$ python -q
>>> import numpy as np
>>> np.set_printoptions(precision=2, suppress=True, linewidth=200, legacy="1.25")
>>> m1 = np.load("arr.npy")
>>> print(m1)
[[-2 -2  0  3 -2  1  0]
 [ 0 -1 -3  2  0  1 -2]
 [ 1  1 -5  4  2  6  3]
 [ 0 -2 -6  4 -1  4  0]
 [ 0  0  0  0  0  0  0]
 [ 2 -2  0  2 -2  3  4]
 [ 2  1 -3 -1  1  2  2]
 [-2 -2  0  3 -2  1  0]
 [ 0  0  0  0  0  0  0]
 [ 0  0  0  0  0  0  0]
 [ 4  2  4  4  0  6  4]
 [ 0  0  0  0  0  0  0]
 [ 2 -1  3  0 -1  0  2]
 [ 2  2  0  0 -4  1  3]
 [ 1  1  3  2 -2  3  1]
 [ 3  1  1  2  2  3  3]
 [ 0  0  0  0  0  0  0]
 [-2 -2  0  3 -2  1  0]
 [ 2  1 -3 -1  1  2  2]
 [ 0  0  0  0  0  0  0]
 [ 2  1 -3 -1  1  2  2]
 [ 2  3  1  4  1  6  2]
 [ 1  4  0  2 -5  4  2]
 [ 2  0 -6  1  1  3  0]
 [ 0  0  0  0  0  0  0]
 [ 2  4 -6 -1 -2  3  3]
 [ 0  0  0  0  0  0  0]
 [ 0  0  0  0  0  0  0]
 [ 1  1  3  2 -2  3  1]
 [ 0 -1 -3  2  0  1 -2]
 [ 0 -1 -3  2  0  1 -2]
 [ 1  2 -2  2  3  3  1]
 [ 0  0  0  0  0  0  0]
 [ 0  0  0  0  0  0  0]
 [ 1  1 -5  4  3  4 -1]
 [ 2  0 -6  1  1  3  0]]
>>> dist = np.linalg.norm(m1[:, None] - m1[None], axis=-1)
>>> print(dist[:5, :5])
[[0.   4.8  9.7  7.14 4.69]
 [4.8  0.   8.19 5.29 4.36]
 [9.7  8.19 0.   5.74 9.59]
 [7.14 5.29 5.74 0.   8.54]
 [4.69 4.36 9.59 8.54 0.  ]]
>>> print(np.linalg.matrix_rank(dist ** 2))
9
>>> print(dist[12].round(6).argsort(kind="stable")[:4])
[12  4  8  9]
>>> print(dist.shape)
(36, 36)
